$ python3 -q
>>> import numpy as np
>>> np.set_printoptions(precision=2, suppress=True, linewidth=160)
>>> tidy = lambda a: np.round(a, 2) + 0
>>> J = np.loadtxt("arr.csv", delimiter=",")
>>> J
array([[0., 0., 1., 0., 0., 0., 0.],
       [0., 0., 0., 0., 1., 0., 0.],
       [0., 0., 0., 0., 0., 1., 0.],
       [0., 0., 0., 1., 0., 0., 0.],
       [1., 0., 0., 0., 0., 0., 0.],
       [0., 1., 0., 0., 0., 0., 0.],
       [0., 0., 0., 0., 0., 0., 1.]])
>>> G = J.T @ J
>>> (J @ J.T).shape
(7, 7)
>>> tidy(np.linalg.pinv(J))
array([[0., 0., 0., 0., 1., 0., 0.],
       [0., 0., 0., 0., 0., 1., 0.],
       [1., 0., 0., 0., 0., 0., 0.],
       [0., 0., 0., 1., 0., 0., 0.],
       [0., 1., 0., 0., 0., 0., 0.],
       [0., 0., 1., 0., 0., 0., 0.],
       [0., 0., 0., 0., 0., 0., 1.]])
>>> tidy(np.linalg.svd(J, compute_uv=False))
array([1., 1., 1., 1., 1., 1., 1.])
>>> tidy(np.linalg.norm(J, axis=0))
array([1., 1., 1., 1., 1., 1., 1.])
>>> J @ J.T
array([[1., 0., 0., 0., 0., 0., 0.],
       [0., 1., 0., 0., 0., 0., 0.],
       [0., 0., 1., 0., 0., 0., 0.],
       [0., 0., 0., 1., 0., 0., 0.],
       [0., 0., 0., 0., 1., 0., 0.],
       [0., 0., 0., 0., 0., 1., 0.],
       [0., 0., 0., 0., 0., 0., 1.]])
>>> J[6] @ J[1]
np.float64(0.0)
>>> tidy(np.linalg.norm(J, "nuc"))
np.float64(7.0)
>>> tidy(np.linalg.norm(J, axis=0))
array([1., 1., 1., 1., 1., 1., 1.])
>>> np.linalg.norm(J, axis=1).argmax()
np.int64(0)
>>> tidy(np.linalg.norm(J[6], 1)), tidy(np.linalg.norm(J[6], np.inf))
(np.float64(1.0), np.float64(1.0))
>>> q, _ = np.linalg.qr(np.array([[1.2, 1.1, 1.7, -0.8, -1.1],
...     [0.8, -1.3, -0.1, 1.8, -1.8],
...     [1.3, 0.3, -1.1, -0.3, -0.3],
...     [-1.0, 0.1, 0.7, 0.5, 0.2],
...     [1.3, -0.4, 0.0, 0.6, -1.1]]))
>>> w = np.array([2, -3, 4, 5, -3])
>>> W0 = q @ np.diag(w) @ q.T
>>> tidy(W0)
array([[ 0.58,  2.15, -1.43,  0.46,  1.77],
       [ 2.15, -1.41,  0.1 ,  1.43,  1.11],
       [-1.43,  0.1 ,  3.38,  1.01,  0.65],
       [ 0.46,  1.43,  1.01,  4.01, -0.77],
       [ 1.77,  1.11,  0.65, -0.77, -1.56]])
>>> # symmetric
>>> P = np.triu(np.array([[-6, 5, 0, 6, 3],
...     [9, -3, 8, 3, 6],
...     [6, -4, -1, 2, 3],
...     [7, -1, 6, -9, 0],
...     [-2, 3, -3, -5, -2]]), 1) + np.eye(5)
>>> Y = P @ W0 @ np.linalg.inv(P)
>>> np.linalg.matrix_rank(Y)
np.int64(5)
>>> W = np.array([[3, -2, 3], [0, -3, 3], [3, -2, 3], [2, 0, -2], [-2, 2, 0]])
>>> coef = np.array([8, -4, 6])
>>> hid = np.maximum(W0 @ W + coef, 0)
>>> np.linalg.matrix_rank(hid)
np.int64(2)
>>> (hid > 0).mean(axis=0)
array([1., 0., 1.])
>>> cent = np.array([[-2, 5], [1, -2], [-1, -1]])
>>> (hid @ cent).round(6).argmax(axis=1)
array([1, 1, 1, 1, 1])
>>> tidy(hid @ cent)
array([[-14.61,   5.11],
       [-36.48,  71.35],
       [-39.35,  62.84],
       [-50.66, 103.25],
       [-51.83,  66.11]])
>>> tidy((W0 + W0.T) / 2)
array([[ 0.58,  2.15, -1.43,  0.46,  1.77],
       [ 2.15, -1.41,  0.1 ,  1.43,  1.11],
       [-1.43,  0.1 ,  3.38,  1.01,  0.65],
       [ 0.46,  1.43,  1.01,  4.01, -0.77],
       [ 1.77,  1.11,  0.65, -0.77, -1.56]])
>>> tidy(np.trace(W0))
np.float64(5.0)
>>> tidy(np.linalg.det(W0))
np.float64(360.0)
>>> tidy(np.abs(np.linalg.eigvals(W0)).max())
np.float64(5.0)
>>> tidy(np.sort(np.abs(np.linalg.eigvals(W0))))
array([2., 3., 3., 4., 5.])
>>> rng = np.random.default_rng(718)
>>> lab = rng.permutation(5)
>>> lab
array([3, 0, 1, 4, 2])
>>> Y = W0[lab][:, lab]
>>> tidy(np.linalg.det(Y)), tidy(np.linalg.det(W0[lab]))
(np.float64(360.0), np.float64(360.0))
>>> tidy(np.trace(Y))
np.float64(5.0)
>>> np.allclose(Y, W0)
False
>>> tidy(Y)
array([[ 4.01,  0.46,  1.43, -0.77,  1.01],
       [ 0.46,  0.58,  2.15,  1.77, -1.43],
       [ 1.43,  2.15, -1.41,  1.11,  0.1 ],
       [-0.77,  1.77,  1.11, -1.56,  0.65],
       [ 1.01, -1.43,  0.1 ,  0.65,  3.38]])
>>> Y = np.array([[1, 2, 2, 2, 0, 0],
...     [2, 0, 0, 1, 1, 1],
...     [1, 0, 0, 0, 2, 1],
...     [2, 2, 1, 1, 0, 1],
...     [2, 0, 2, 2, 1, 1],
...     [2, 0, 1, 2, 2, 0]])
>>> K = Y - Y.T
>>> K
array([[ 0,  0,  1,  0, -2, -2],
       [ 0,  0,  0, -1,  1,  1],
       [-1,  0,  0, -1,  0,  0],
       [ 0,  1,  1,  0, -2, -1],
       [ 2, -1,  0,  2,  0, -1],
       [ 2, -1,  0,  1,  1,  0]])
>>> # rows and columns are dependent
>>> x0 = np.array([3, 1, 1, 0, 2, 0])
>>> x0 @ K @ x0
np.int64(0)
>>> tidy(np.linalg.svd(K, compute_uv=False))
array([4.23, 4.23, 1.06, 1.06, 0.  , 0.  ])
>>> q = np.linalg.solve(np.eye(6) - K, np.eye(6) + K)
>>> tidy(np.linalg.det(q))
np.float64(1.0)
>>> np.allclose(K @ K.T, K.T @ K)
True
>>> tidy(np.abs(np.linalg.eigvals(K)).max())
np.float64(4.23)
>>> tidy(np.linalg.det(K))
np.float64(0.0)
>>> tidy(np.sort(np.abs(np.linalg.eigvals(K))))
array([0.  , 0.  , 1.06, 1.06, 4.23, 4.23])
>>> (K - K.T) / 2
array([[ 0.,  0.,  1.,  0., -2., -2.],
       [ 0.,  0.,  0., -1.,  1.,  1.],
       [-1.,  0.,  0., -1.,  0.,  0.],
       [ 0.,  1.,  1.,  0., -2., -1.],
       [ 2., -1.,  0.,  2.,  0., -1.],
       [ 2., -1.,  0.,  1.,  1.,  0.]])
>>> K @ K
array([[ -9,   4,   0,  -7,  -2,   2],
       [  4,  -3,  -1,   3,   3,   0],
       [  0,  -1,  -2,   0,   4,   3],
       [ -7,   3,   0,  -7,   0,   3],
       [ -2,   3,   4,   0, -10,  -7],
       [  2,   0,   3,   3,  -7,  -7]])
>>> np.trace(K)
np.int64(0)
